$ python3 -q
>>> import numpy as np
>>> np.set_printoptions(precision=2, suppress=True, linewidth=100)
>>> def rd(a):
...     return np.round(a, 2) + 0
... 
>>> F = np.array([[9.0, 18.0, 4.0, -18.0],
...     [18.0, 86.0, 18.0, -81.0],
...     [4.0, 18.0, 9.0, -18.0],
...     [-18.0, -81.0, -18.0, 86.0]])
>>> vec = np.array([0, 2, -9, 6])
>>> y = F @ vec
>>> print(y)
[-108. -476. -153.  516.]
>>> print(rd(np.linalg.solve(F.T, F[3])))
[0. 0. 0. 1.]
>>> print(rd(np.linalg.solve(F, F[:, 0])))
[1. 0. 0. 0.]
>>> J = np.array([[8.0, 2.0, 0.0, 0.0],
...     [2.0, 2.0, 2.0, 0.0],
...     [0.0, 2.0, 5.0, 2.0],
...     [0.0, 0.0, 2.0, 5.0]])
>>> # symmetric, so the eigenvalues are real
>>> vec = np.array([3, 0, -6, 3])
>>> y = J @ vec
>>> coef, lr = np.zeros(4), 1 / np.linalg.norm(J, 2) ** 2
>>> for i in range(150):
...     coef -= lr * J.T @ (J @ coef - y)
...     if i % 50 == 0: print(i, round(np.linalg.norm(J @ coef - y), 2))
... 
0 19.13
50 0.95
100 0.85
>>> print(rd(coef))
[ 3.43 -1.62 -5.13  2.62]
>>> print(rd(np.linalg.det(2 * J)), rd(np.linalg.det(J)))
1472.0 92.0
>>> print(np.einsum("ii->", J))
20.0
>>> print(rd(np.linalg.eigvals(J)))
[0.4  3.64 8.76 7.2 ]
>>> arr = np.load("case4.npy")
>>> print(arr)
[[ 2.  0.  0.]
 [ 0.  1. -2.]
 [ 0.  0. -2.]]
>>> vec = np.array([4, 2, 7])
>>> print(np.linalg.norm(arr @ vec) <= np.linalg.norm(arr, 2) * np.linalg.norm(vec) + 1e-9)
True
>>> print(arr @ vec)
[  8. -12. -14.]
>>> print(np.einsum("ij,j->i", arr, vec))
[  8. -12. -14.]
>>> gram = arr.T @ arr
>>> print(np.trace(gram), (arr ** 2).sum())
13.0 13.0
>>> print(np.allclose(gram, gram.T))
True
>>> print(rd(np.linalg.eigvalsh(gram)[::-1]))
[8.53 4.   0.47]
>>> print(gram)
[[ 4.  0.  0.]
 [ 0.  1. -2.]
 [ 0. -2.  8.]]
>>> out = np.array([[-5, -4, 3], [-3, 5, 1]])
>>> basis = np.kron(out, arr)
>>> print(rd(np.linalg.norm(basis, 2)), rd(np.linalg.norm(out, 2) * np.linalg.norm(arr, 2)))
20.71 20.71
>>> print(basis)
[[-10.  -0.  -0.  -8.  -0.  -0.   6.   0.   0.]
 [ -0.  -5.  10.  -0.  -4.   8.   0.   3.  -6.]
 [ -0.  -0.  10.  -0.  -0.   8.   0.   0.  -6.]
 [ -6.  -0.  -0.  10.   0.   0.   2.   0.   0.]
 [ -0.  -3.   6.   0.   5. -10.   0.   1.  -2.]
 [ -0.  -0.   6.   0.   0. -10.   0.   0.  -2.]]
